In [1]: import numpy as np

In [2]: np.set_printoptions(suppress=True, linewidth=100)

In [3]: X = np.load("run4.npy")

In [4]: print(X)
[[4. 0. 3. 0. 0. 0. 3. 0. 3. 3.]
 [0. 4. 0. 3. 3. 3. 0. 3. 0. 0.]
 [3. 0. 4. 0. 0. 0. 3. 0. 3. 3.]
 [0. 3. 0. 4. 3. 3. 0. 3. 0. 0.]
 [0. 3. 0. 3. 4. 3. 0. 3. 0. 0.]
 [0. 3. 0. 3. 3. 4. 0. 3. 0. 0.]
 [3. 0. 3. 0. 0. 0. 4. 0. 3. 3.]
 [0. 3. 0. 3. 3. 3. 0. 4. 0. 0.]
 [3. 0. 3. 0. 0. 0. 3. 0. 4. 3.]
 [3. 0. 3. 0. 0. 0. 3. 0. 3. 4.]]

In [5]: low = np.linalg.cholesky(X)

In [6]: print(np.linalg.eigvalsh(X).min() > 0)
True

In [7]: print(low @ low.T)
[[4. 0. 3. 0. 0. 0. 3. 0. 3. 3.]
 [0. 4. 0. 3. 3. 3. 0. 3. 0. 0.]
 [3. 0. 4. 0. 0. 0. 3. 0. 3. 3.]
 [0. 3. 0. 4. 3. 3. 0. 3. 0. 0.]
 [0. 3. 0. 3. 4. 3. 0. 3. 0. 0.]
 [0. 3. 0. 3. 3. 4. 0. 3. 0. 0.]
 [3. 0. 3. 0. 0. 0. 4. 0. 3. 3.]
 [0. 3. 0. 3. 3. 3. 0. 4. 0. 0.]
 [3. 0. 3. 0. 0. 0. 3. 0. 4. 3.]
 [3. 0. 3. 0. 0. 0. 3. 0. 3. 4.]]

In [8]: print(low.round(2))
[[2.   0.   0.   0.   0.   0.   0.   0.   0.   0.  ]
 [0.   2.   0.   0.   0.   0.   0.   0.   0.   0.  ]
 [1.5  0.   1.32 0.   0.   0.   0.   0.   0.   0.  ]
 [0.   1.5  0.   1.32 0.   0.   0.   0.   0.   0.  ]
 [0.   1.5  0.   0.57 1.2  0.   0.   0.   0.   0.  ]
 [0.   1.5  0.   0.57 0.36 1.14 0.   0.   0.   0.  ]
 [1.5  0.   0.57 0.   0.   0.   1.2  0.   0.   0.  ]
 [0.   1.5  0.   0.57 0.36 0.26 0.   1.11 0.   0.  ]
 [1.5  0.   0.57 0.   0.   0.   0.36 0.   1.14 0.  ]
 [1.5  0.   0.57 0.   0.   0.   0.36 0.   0.26 1.11]]

In [9]: print(X / np.sqrt(np.outer(np.diag(X), np.diag(X))))
[[1.   0.   0.75 0.   0.   0.   0.75 0.   0.75 0.75]
 [0.   1.   0.   0.75 0.75 0.75 0.   0.75 0.   0.  ]
 [0.75 0.   1.   0.   0.   0.   0.75 0.   0.75 0.75]
 [0.   0.75 0.   1.   0.75 0.75 0.   0.75 0.   0.  ]
 [0.   0.75 0.   0.75 1.   0.75 0.   0.75 0.   0.  ]
 [0.   0.75 0.   0.75 0.75 1.   0.   0.75 0.   0.  ]
 [0.75 0.   0.75 0.   0.   0.   1.   0.   0.75 0.75]
 [0.   0.75 0.   0.75 0.75 0.75 0.   1.   0.   0.  ]
 [0.75 0.   0.75 0.   0.   0.   0.75 0.   1.   0.75]
 [0.75 0.   0.75 0.   0.   0.   0.75 0.   0.75 1.  ]]

In [10]: rng = np.random.default_rng(2)

In [11]: idx = rng.permutation(10)

In [12]: print(idx)
[2 0 7 6 9 5 3 4 8 1]

In [13]: A2 = X[idx][:, idx]

In [14]: print(np.trace(A2))
40.0

In [15]: print(np.diag(A2))
[4. 4. 4. 4. 4. 4. 4. 4. 4. 4.]

In [16]: print(A2)
[[4. 3. 0. 3. 3. 0. 0. 0. 3. 0.]
 [3. 4. 0. 3. 3. 0. 0. 0. 3. 0.]
 [0. 0. 4. 0. 0. 3. 3. 3. 0. 3.]
 [3. 3. 0. 4. 3. 0. 0. 0. 3. 0.]
 [3. 3. 0. 3. 4. 0. 0. 0. 3. 0.]
 [0. 0. 3. 0. 0. 4. 3. 3. 0. 3.]
 [0. 0. 3. 0. 0. 3. 4. 3. 0. 3.]
 [0. 0. 3. 0. 0. 3. 3. 4. 0. 3.]
 [3. 3. 0. 3. 3. 0. 0. 0. 4. 0.]
 [0. 0. 3. 0. 0. 3. 3. 3. 0. 4.]]

In [17]: print(np.allclose(A2, X))
False

In [18]: r0 = np.array([-2, 2, -2, -1, 1, 1, 0, 0, -1, 1])

In [19]: A2 = X + np.outer(r0, np.eye(10)[0])

In [20]: print(round(float(np.linalg.det(A2) / np.linalg.det(X)), 2), round(1 + np.linalg.solve(X, r0)[0], 2))
-0.25 -0.25

In [21]: assert X == X.T
Traceback (most recent call last):
  Cell In[21], line 1
    assert X == X.T
ValueError: The truth value of an array with more than one element is ambiguous. Use a.any() or a.all()


In [22]: print(round(np.abs(np.linalg.eigvals(X)).max(), 2))
16.0

In [23]: print(np.allclose(X @ X.T, X.T @ X))
True

In [24]: print(np.round(np.sort(np.abs(np.linalg.eigvals(X))), 2))
[ 1.  1.  1.  1.  1.  1.  1.  1. 16. 16.]

In [25]: print(np.trace(X))
40.0

In [26]: print(X @ X)
[[52.  0. 51.  0.  0.  0. 51.  0. 51. 51.]
 [ 0. 52.  0. 51. 51. 51.  0. 51.  0.  0.]
 [51.  0. 52.  0.  0.  0. 51.  0. 51. 51.]
 [ 0. 51.  0. 52. 51. 51.  0. 51.  0.  0.]
 [ 0. 51.  0. 51. 52. 51.  0. 51.  0.  0.]
 [ 0. 51.  0. 51. 51. 52.  0. 51.  0.  0.]
 [51.  0. 51.  0.  0.  0. 52.  0. 51. 51.]
 [ 0. 51.  0. 51. 51. 51.  0. 52.  0.  0.]
 [51.  0. 51.  0.  0.  0. 51.  0. 52. 51.]
 [51.  0. 51.  0.  0.  0. 51.  0. 51. 52.]]

In [27]: X.inv()
Traceback (most recent call last):
  Cell In[27], line 1
    X.inv()
AttributeError: 'numpy.ndarray' object has no attribute 'inv'


In [28]: K = np.load("dump.npy")

In [29]: print(K.round(2))
[[ -7.22   1.76  -6.77   0.14  11.05 -12.37   9.13]
 [ -6.49   1.54  -5.64   0.25  10.12 -10.85   8.28]
 [ -6.34   1.49  -5.41   0.27   9.92 -10.54   8.1 ]
 [ -6.01   1.38  -4.91   0.31   9.47  -9.84   7.7 ]
 [ -5.2    1.12  -3.72   0.37   8.35  -8.18   6.69]
 [ -3.14   0.4   -1.05   0.28   5.13  -4.07   3.82]
 [ -2.96   0.34  -0.86   0.25   4.82  -3.73   3.55]
 [ -2.88   0.31  -0.77   0.23   4.67  -3.58   3.42]
 [ -2.34   0.12  -0.26   0.11   3.67  -2.59   2.57]
 [ -2.28   0.1   -0.21   0.09   3.55  -2.48   2.46]
 [ -1.71  -0.09   0.17  -0.1    2.42  -1.54   1.52]
 [ -1.33  -0.19   0.29  -0.25   1.62  -0.99   0.89]
 [ -1.3   -0.2    0.29  -0.26   1.56  -0.95   0.84]
 [ -0.3   -0.14   0.04  -0.25   0.08  -0.14  -0.08]
 [ -0.13  -0.06   0.01  -0.12   0.01  -0.07  -0.05]
 [  1.07   0.59   0.49   1.41   0.51   0.73   0.93]
 [  1.51   0.82   0.88   2.08   0.86   1.13   1.39]
 [  2.47   1.31   1.95   3.59   1.68   2.14   2.42]
 [  3.28   1.68   3.     4.86   2.38   3.09   3.27]
 [  5.04   2.43   5.53   7.63   3.88   5.37   5.02]
 [  5.81   2.73   6.71   8.82   4.52   6.43   5.75]
 [  5.85   2.75   6.77   8.88   4.55   6.48   5.78]
 [  7.7    3.43   9.73  11.72   6.03   9.13   7.45]
 [  9.81   4.14  13.23  14.9    7.64  12.28   9.24]
 [ 10.21   4.27  13.91  15.5    7.94  12.89   9.57]
 [ 11.76   4.76  16.56  17.8    9.07  15.27  10.81]]

In [30]: # rows and columns are dependent

In [31]: Xs = K - K.mean(axis=0)

In [32]: left, sv, Vh = np.linalg.svd(Xs, full_matrices=False)

In [33]: print(np.round(sv ** 2 / (sv ** 2).sum(), 2) + 0)
[0.84 0.15 0.   0.   0.   0.   0.  ]

In [34]: print(sv.round(2) + 0)
[61.31 26.17  4.48  0.    0.    0.    0.  ]

In [35]: print(np.abs(Vh[0]).argmax())
5

In [36]: print(np.abs(left[:, 0]).argmax())
25
